% python3 -q
>>> import numpy as np
>>> from numpy import linalg as LA
>>> np.set_printoptions(suppress=True, linewidth=200)
>>> def tidy(a):
...     return np.round(a, 2) + 0
... 
>>> M2 = np.array([[8, -8, 8, 3], [0, -3, 1, -9], [1, -2, 1, -7], [0, 9, 3, -6]])
>>> C = np.array([[-3]])
>>> J = np.block([[M2, np.array([[-6], [5], [-9], [-5]])], [np.zeros((1, 4)), C]])
>>> print(J)
[[ 8. -8.  8.  3. -6.]
 [ 0. -3.  1. -9.  5.]
 [ 1. -2.  1. -7. -9.]
 [ 0.  9.  3. -6. -5.]
 [ 0.  0.  0.  0. -3.]]
>>> print((J + J.T) / 2)
[[ 8.  -4.   4.5  1.5 -3. ]
 [-4.  -3.  -0.5  0.   2.5]
 [ 4.5 -0.5  1.  -2.  -4.5]
 [ 1.5  0.  -2.  -6.  -2.5]
 [-3.   2.5 -4.5 -2.5 -3. ]]
>>> print((J - J.T) / 2)
[[ 0.  -4.   3.5  1.5 -3. ]
 [ 4.   0.   1.5 -9.   2.5]
 [-3.5 -1.5  0.  -5.  -4.5]
 [-1.5  9.   5.   0.  -2.5]
 [ 3.  -2.5  4.5  2.5  0. ]]
>>> print(np.trace(J))
-3.0
>>> print(J @ J)
[[  72.  -29.   73.   22. -157.]
 [   1.  -74.  -29.   74.    6.]
 [   9.  -67.  -14.   56.   37.]
 [   3.  -87.   -6.  -66.   63.]
 [   0.    0.    0.    0.    9.]]
>>> print(np.allclose(J, J.T))
False
>>> print(np.allclose(J @ J.T, J.T @ J))
False
>>> U, s, Vt = LA.svd(J, full_matrices=False)
>>> print(tidy(s / s[0]))
[1.   0.9  0.66 0.37 0.01]
>>> print(tidy(s))
[16.52 14.79 10.9   6.19  0.16]
>>> print(tidy(U.T @ J @ Vt.T))
[[16.52  0.    0.    0.    0.  ]
 [ 0.   14.79  0.    0.    0.  ]
 [ 0.    0.   10.9   0.    0.  ]
 [ 0.    0.    0.    6.19  0.  ]
 [ 0.    0.    0.    0.    0.16]]
>>> print((s > 1e-8).sum())
5
>>> print(np.abs(U[:, 0]).round(6).argmax())
0
>>> print(tidy(np.abs(Vt[0])))
[0.46 0.47 0.45 0.03 0.6 ]
>>> print(np.allclose(U * s @ Vt, J))
True
>>> M2 = J / np.sqrt((J ** 2).mean(axis=1, keepdims=True))
>>> print(LA.matrix_rank(J - J.mean(axis=1, keepdims=True)))
4
>>> print(tidy(M2[0]))
[ 1.16 -1.16  1.16  0.44 -0.87]
>>> print(tidy(np.poly(J)))
[    1.     3.    41.  -869. -3870. -2682.]
>>> print(tidy(LA.det(J.T)))
2682.0
>>> print(np.einsum("ii->", J))
-3.0
>>> print(np.einsum("ij,ji->", J, J))
-73.0
>>> print(tidy(LA.det(J[::-1])))
2682.0
>>> print(tidy(LA.eigvals(J)))
[ 8.98+0.j   -0.87+0.j   -4.05+9.91j -4.05-9.91j -3.  +0.j  ]
